In [1]: import numpy as np

In [2]: from numpy import linalg as LA

In [3]: np.set_printoptions(precision=2, suppress=True, linewidth=160, sign=" ")

In [4]: K = np.array([[0, -2, 0, -2], [-1, 0, -1, 0], [0, -2, 0, -2], [-1, 0, -1, 0]])

In [5]: K
Out[5]: 
array([[ 0, -2,  0, -2],
       [-1,  0, -1,  0],
       [ 0, -2,  0, -2],
       [-1,  0, -1,  0]])

In [6]: K.sum(axis=0)
Out[6]: array([-2, -4, -2, -4])

In [7]: K.mean(axis=0)
Out[7]: array([-0.5, -1. , -0.5, -1. ])

In [8]: K - K[0]
Out[8]: 
array([[ 0,  0,  0,  0],
       [-1,  2, -1,  2],
       [ 0,  0,  0,  0],
       [-1,  2, -1,  2]])

In [9]: K.sum(axis=1)
Out[9]: array([-4, -2, -4, -2])

In [10]: np.zeros(4, 4)
TypeError: Cannot interpret '4' as a data type


In [11]: LA.rank(K)
AttributeError: module 'numpy.linalg' has no attribute 'rank'


In [12]: U, sig, VT = LA.svd(K)

In [13]: np.argmax(sig[:-1] / (sig[1:] + 1e-6)) + 1
Out[13]: np.int64(2)

In [14]: A2 = U[:, :2] @ np.diag(sig[:2]) @ VT[:2]

In [15]: np.round(np.abs(K - A2).max(), 2)
Out[15]: np.float64(0.0)

In [16]: LA.matrix_rank(A2)
Out[16]: np.int64(2)

In [17]: r = LA.matrix_rank(K)

In [18]: r
Out[18]: np.int64(2)

In [19]: null = LA.svd(K)[2][r:].T

In [20]: [int(LA.matrix_rank(K[:, :j + 1])) for j in range(4)]
Out[20]: [1, 2, 2, 2]

In [21]: LA.matrix_rank(K.T @ K), LA.matrix_rank(K @ K.T)
Out[21]: (np.int64(2), np.int64(2))

In [22]: null.shape
Out[22]: (4, 2)

In [23]: LA.cond(K) > 100
Out[23]: np.True_

In [24]: [round(float(x), 2) for x in LA.svd(K, compute_uv=False)[:3]]
Out[24]: [4.0, 2.0, 0.0]

In [25]: rng = np.random.default_rng(82292)

In [26]: A2 = K + rng.integers(-2, 3, (4, 2)) @ rng.integers(-2, 3, (2, 4))

In [27]: A2
Out[27]: 
array([[-1, -1, -4, -5],
       [-1, -2,  5,  4],
       [ 0, -3,  3,  0],
       [-1, -1,  2,  2]])

In [28]: np.abs(A2 - K).sum(axis=1)
Out[28]: array([  9,  12,   6,   6])

In [29]: np.round(LA.svd(A2 - K, compute_uv=False), 2) + 0
Out[29]: array([ 10.49,   0.96,   0.  ,   0.  ])
